In [1]: import numpy as np

In [2]: from numpy import linalg as LA

In [3]: np.set_printoptions(precision=2, suppress=True, linewidth=100, floatmode="fixed")

In [4]: feats = np.loadtxt("sample5.csv", delimiter=",")

In [5]: feats
Out[5]: 
array([[ 1.00, -2.00,  4.00, -8.00],
       [ 1.00, -1.00,  1.00, -1.00],
       [ 1.00,  0.00,  0.00,  0.00],
       [ 1.00,  1.00,  1.00,  1.00],
       [ 1.00,  2.00,  4.00,  8.00],
       [ 1.00,  3.00,  9.00, 27.00],
       [ 1.00,  4.00, 16.00, 64.00]])

In [6]: left, sv, Vt = LA.svd(feats)

In [7]: np.argmax(sv[:-1] / (sv[1:] + 1e-6)) + 1
Out[7]: np.int64(1)

In [8]: sv
Out[8]: array([72.88,  6.90,  2.67,  1.41])

In [9]: B = left[:, :1] @ np.diag(sv[:1]) @ Vt[:1]

In [10]: LA.matrix_rank(feats, rtol=0.05)
Out[10]: np.int64(2)

In [11]: round(np.abs(feats - B).max(), 2)
Out[11]: np.float64(5.71)

In [12]: LA.matrix_rank(B)
Out[12]: np.int64(1)

In [13]: round(LA.norm(feats - B, 2), 2), np.round(sv[1], 2)
Out[13]: (np.float64(6.9), np.float64(6.9))

In [14]: round(float(LA.norm(feats - B) / LA.norm(feats)), 2)
Out[14]: 0.1

In [15]: left, sv = LA.svd(feats)
---------------------------------------------------------------------------
ValueError                                Traceback (most recent call last)
Cell In[15], line 1
----> 1 left, sv = LA.svd(feats)

ValueError: too many values to unpack (expected 2)

In [16]: left, sv, Vt = LA.svd(feats, full_matrices=False)

In [17]: np.cumsum(sv ** 2) / np.sum(sv ** 2)
Out[17]: array([0.99, 1.00, 1.00, 1.00])

In [18]: np.round(left.T @ left, 2) + 0
Out[18]: 
array([[1.00, 0.00, 0.00, 0.00],
       [0.00, 1.00, 0.00, 0.00],
       [0.00, 0.00, 1.00, 0.00],
       [0.00, 0.00, 0.00, 1.00]])

In [19]: left.shape, sv.shape, Vt.shape
Out[19]: ((7, 4), (4,), (4, 4))

In [20]: np.abs(Vt[0])
Out[20]: array([0.02, 0.07, 0.25, 0.97])

In [21]: np.allclose(left * sv @ Vt, feats)
Out[21]: True

In [22]: np.abs(left[:, 0]).round(6).argmax()
Out[22]: np.int64(6)

In [23]: hat = feats @ LA.solve(feats.T @ feats, feats.T)

In [24]: hat @ feats[:, 0]
Out[24]: array([1.00, 1.00, 1.00, 1.00, 1.00, 1.00, 1.00])

In [25]: np.trace(hat)
Out[25]: np.float64(4.0)

In [26]: hat
Out[26]: 
array([[ 0.93,  0.19, -0.10, -0.10,  0.02,  0.10, -0.05],
       [ 0.19,  0.45,  0.38,  0.14, -0.10, -0.17,  0.10],
       [-0.10,  0.38,  0.45,  0.29,  0.05, -0.10,  0.02],
       [-0.10,  0.14,  0.29,  0.33,  0.29,  0.14, -0.10],
       [ 0.02, -0.10,  0.05,  0.29,  0.45,  0.38, -0.10],
       [ 0.10, -0.17, -0.10,  0.14,  0.38,  0.45,  0.19],
       [-0.05,  0.10,  0.02, -0.10, -0.10,  0.19,  0.93]])

In [27]: q, vecs = LA.qr(feats[:, :2])[0], LA.qr(feats[:, 2:])[0]

In [28]: sv = LA.svd(q.T @ vecs, compute_uv=False)

In [29]: sv
Out[29]: array([0.90, 0.78])

In [30]: round(LA.norm(q @ q.T - vecs @ vecs.T, 2), 2)
Out[30]: np.float64(0.63)

In [31]: A = np.load("case13.npy")

In [32]: A
Out[32]: 
array([[-5,  7,  0,  0,  0,  0],
       [ 1,  8,  0,  0,  0,  0],
       [ 8, -8,  0,  0,  0,  0],
       [ 0,  0, -5,  7,  0,  0],
       [ 0,  0,  1,  8,  0,  0],
       [ 0,  0,  8, -8,  0,  0],
       [ 0,  0,  0,  0, -5,  7],
       [ 0,  0,  0,  0,  1,  8],
       [ 0,  0,  0,  0,  8, -8]])

In [33]: B = np.c_[A[:, :3] @ np.array([[-1, 2, 1], [1, 2, -1], [0, 0, -1]]), np.array([3, 2, 3, 1, 2, 1, 2, 3, 3])]

In [34]: B
Out[34]: 
array([[ 12,   4, -12,   3],
       [  7,  18,  -7,   2],
       [-16,   0,  16,   3],
       [  0,   0,   5,   1],
       [  0,   0,  -1,   2],
       [  0,   0,  -8,   1],
       [  0,   0,   0,   2],
       [  0,   0,   0,   3],
       [  0,   0,   0,   3]])

In [35]: LA.lstsq(A, B[:, 0])[0]
Out[35]: array([-1.00,  1.00,  0.00,  0.00,  0.00,  0.00])

In [36]: LA.norm(LA.qr(A)[0].T @ B, axis=0) ** 2 / ((B ** 2).sum(axis=0) + 1e-12)
Out[36]: array([1.00, 1.00, 1.00, 0.56])

In [37]: LA.matrix_rank(B)
Out[37]: np.int64(4)

In [38]: np.round(LA.norm(B - A @ LA.lstsq(A, B)[0], axis=0), 2) + 0
Out[38]: array([0.00, 0.00, 0.00, 4.71])

In [39]: vec = np.array([0, 1, -2, 3])

In [40]: target = B @ vec

In [41]: LA.solve(B.T @ B, B.T @ target)
Out[41]: array([ 0.00,  1.00, -2.00,  3.00])

In [42]: rng = np.random.default_rng(23941)

In [43]: target = target + 0.1 * rng.normal(size=9)

In [44]: target
Out[44]: array([ 37.04,  37.86, -23.00,  -6.98,   7.97,  18.82,   6.22,   9.09,   9.13])

In [45]: c, *_ = LA.lstsq(B, target)

In [46]: c.round()
Out[46]: array([ 0.00,  1.00, -2.00,  3.00])

In [47]: np.round(B.T @ (target - B @ c), 2) + 0
Out[47]: array([0.00, 0.00, 0.00, 0.00])

In [48]: c
Out[48]: array([ 0.02,  0.99, -1.98,  3.03])

In [49]: round(float(LA.norm(A, 1)), 2), round(LA.norm(A, np.inf), 2)
Out[49]: (23.0, np.float64(16.0))

In [50]: np.round(LA.norm(A[2], 1), 2), np.round(LA.norm(A[2], np.inf), 2)
Out[50]: (np.float64(16.0), np.float64(8.0))

In [51]: LA.norm(A, axis=1)
Out[51]: array([ 8.60,  8.06, 11.31,  8.60,  8.06, 11.31,  8.60,  8.06, 11.31])

In [52]: LA.norm(A, axis=0)
Out[52]: array([ 9.49, 13.30,  9.49, 13.30,  9.49, 13.30])

In [53]: E = np.load("mat.npy")

In [54]: E
Out[54]: 
array([[ 2.09,  1.58,  1.22],
       [ 8.25,  6.52,  4.77],
       [-1.87, -1.45, -1.27],
       [ 2.23,  1.74,  1.26],
       [-6.16, -4.99, -3.66],
       [-9.62, -7.83, -5.70],
       [-5.46, -4.36, -3.13],
       [ 1.63,  1.12,  0.89],
       [-2.14, -1.59, -1.40],
       [ 0.19,  0.19,  0.00],
       [-3.24, -2.62, -1.82],
       [ 2.68,  2.26,  1.90],
       [ 0.77,  0.52,  0.44],
       [ 0.43,  0.42,  0.26],
       [-7.96, -6.61, -4.82],
       [-6.92, -5.58, -4.12],
       [11.51,  9.08,  6.85],
       [ 1.11,  1.18,  0.66],
       [ 5.40,  4.28,  3.12],
       [ 6.41,  5.17,  4.00],
       [ 2.09,  1.51,  1.25],
       [10.90,  8.59,  6.59],
       [-5.39, -4.43, -3.09],
       [ 5.50,  4.37,  3.18],
       [ 1.35,  1.17,  0.69],
       [ 1.50,  0.98,  0.74],
       [-1.76, -1.56, -1.17],
       [-0.73, -0.67, -0.39],
       [-1.65, -1.25, -1.14]])

In [55]: B = E / LA.norm(E, axis=1)
---------------------------------------------------------------------------
ValueError                                Traceback (most recent call last)
Cell In[55], line 1
----> 1 B = E / LA.norm(E, axis=1)

ValueError: operands could not be broadcast together with shapes (29,3) (29,) 

In [56]: B = E / LA.norm(E, axis=1, keepdims=True)

In [57]: cov = B @ B.T

In [58]: LA.norm(B, axis=1)
Out[58]: 
array([1.00, 1.00, 1.00, 1.00, 1.00, 1.00, 1.00, 1.00, 1.00, 1.00, 1.00, 1.00, 1.00, 1.00, 1.00,
       1.00, 1.00, 1.00, 1.00, 1.00, 1.00, 1.00, 1.00, 1.00, 1.00, 1.00, 1.00, 1.00, 1.00])

In [59]: cov[4]
Out[59]: 
array([-1.00, -1.00,  1.00, -1.00,  1.00,  1.00,  1.00, -1.00,  1.00, -0.90,  1.00, -1.00, -1.00,
       -1.00,  1.00,  1.00, -1.00, -0.99, -1.00, -1.00, -1.00, -1.00,  1.00, -1.00, -1.00, -0.99,
        1.00,  1.00,  1.00])

In [60]: W0 = np.array([[0.0, -2.0, -2.0, -2.0, -2.0, 3.0],
    ...:     [-2.0, 0.0, 0.0, 0.0, 0.0, 0.0],
    ...:     [-2.0, 0.0, 0.0, 0.0, 0.0, 0.0],
    ...:     [-2.0, 0.0, 0.0, 0.0, 0.0, 0.0],
    ...:     [-2.0, 0.0, 0.0, 0.0, 0.0, 0.0],
    ...:     [3.0, 0.0, 0.0, 0.0, 0.0, 0.0]])

In [61]: vals, vecs = LA.eigh(W0)

In [62]: np.round(LA.eigvalsh(W0 @ W0), 2) + 0
Out[62]: array([ 0.00,  0.00,  0.00,  0.00, 25.00, 25.00])

In [63]: np.round(vecs @ np.diag(vals) @ vecs.T, 2) + 0
Out[63]: 
array([[ 0.00, -2.00, -2.00, -2.00, -2.00,  3.00],
       [-2.00,  0.00,  0.00,  0.00,  0.00,  0.00],
       [-2.00,  0.00,  0.00,  0.00,  0.00,  0.00],
       [-2.00,  0.00,  0.00,  0.00,  0.00,  0.00],
       [-2.00,  0.00,  0.00,  0.00,  0.00,  0.00],
       [ 3.00,  0.00,  0.00,  0.00,  0.00,  0.00]])

In [64]: np.unique(vals.round(6) + 0, return_counts=True)[1]
Out[64]: array([1, 4, 1])

In [65]: np.abs(vecs[:, -1]).round(6).argmax()
Out[65]: np.int64(0)

In [66]: vals
Out[66]: array([-5.00,  0.00,  0.00,  0.00,  0.00,  5.00])

In [67]: (vals > 1e-8).sum(), (vals < -1e-8).sum()
Out[67]: (np.int64(1), np.int64(1))

In [68]: cov = W0.T @ W0

In [69]: np.round(LA.eigvalsh(cov)[::-1], 2) + 0
Out[69]: array([25.00, 25.00,  0.00,  0.00,  0.00,  0.00])

In [70]: LA.matrix_rank(cov)
Out[70]: np.int64(2)

In [71]: np.allclose(cov, cov.T)
Out[71]: True

In [72]: rk = LA.matrix_rank(W0)

In [73]: rk
Out[73]: np.int64(2)

In [74]: N = LA.svd(W0)[2][rk:].T

In [75]: np.allclose(W0 @ N, 0)
Out[75]: True

In [76]: N.shape
Out[76]: (6, 4)

In [77]: N @ N.T
Out[77]: 
array([[ 0.00,  0.00,  0.00,  0.00,  0.00,  0.00],
       [ 0.00,  0.84, -0.16, -0.16, -0.16,  0.24],
       [ 0.00, -0.16,  0.84, -0.16, -0.16,  0.24],
       [ 0.00, -0.16, -0.16,  0.84, -0.16,  0.24],
       [ 0.00, -0.16, -0.16, -0.16,  0.84,  0.24],
       [ 0.00,  0.24,  0.24,  0.24,  0.24,  0.64]])

In [78]: J = np.array([[11.0, -15.0, 6.0], [-15.0, 27.0, -10.0], [6.0, -10.0, 6.0]])

In [79]: B = J / LA.norm(J, axis=1, keepdims=True)

In [80]: cov = B @ B.T

In [81]: cov[0]
Out[81]: array([ 1.00, -0.99,  0.98])

In [82]: round(float(np.degrees(np.arccos(np.clip(cov[0, 1], -1, 1)))), 2)
Out[82]: 173.15

In [83]: (cov - 2 * np.eye(3)).round(6).argmax(axis=1)
Out[83]: array([2, 2, 0])

In [84]: cov
Out[84]: 
array([[ 1.00, -0.99,  0.98],
       [-0.99,  1.00, -0.99],
       [ 0.98, -0.99,  1.00]])

In [85]: labels = rng.permutation(3)

In [86]: labels
Out[86]: array([0, 2, 1])

In [87]: B = J[labels][:, labels]

In [88]: np.sort(np.abs(LA.eigvals(B)))
Out[88]: array([ 2.00,  2.00, 40.00])

In [89]: np.unravel_index(np.abs(J).argmax(), J.shape)
Out[89]: (np.int64(1), np.int64(1))

In [90]: np.zeros(3, 3)
---------------------------------------------------------------------------
TypeError                                 Traceback (most recent call last)
Cell In[90], line 1
----> 1 np.zeros(3, 3)

TypeError: Cannot interpret '3' as a data type

In [91]: J[3]
---------------------------------------------------------------------------
IndexError                                Traceback (most recent call last)
Cell In[91], line 1
----> 1 J[3]

IndexError: index 3 is out of bounds for axis 0 with size 3

In [92]: LA.rank(J)
---------------------------------------------------------------------------
AttributeError                            Traceback (most recent call last)
Cell In[92], line 1
----> 1 LA.rank(J)

AttributeError: module 'numpy.linalg' has no attribute 'rank'

In [93]: T = np.stack([J, 3 * J, J[::-1]])

In [94]: T.sum(axis=0)
Out[94]: 
array([[ 50.00, -70.00,  30.00],
       [-75.00, 135.00, -50.00],
       [ 35.00, -55.00,  30.00]])

In [95]: LA.matrix_rank(T)
Out[95]: array([3, 3, 3])

In [96]: LA.det(T)
Out[96]: array([ 160.00, 4320.00, -160.00])
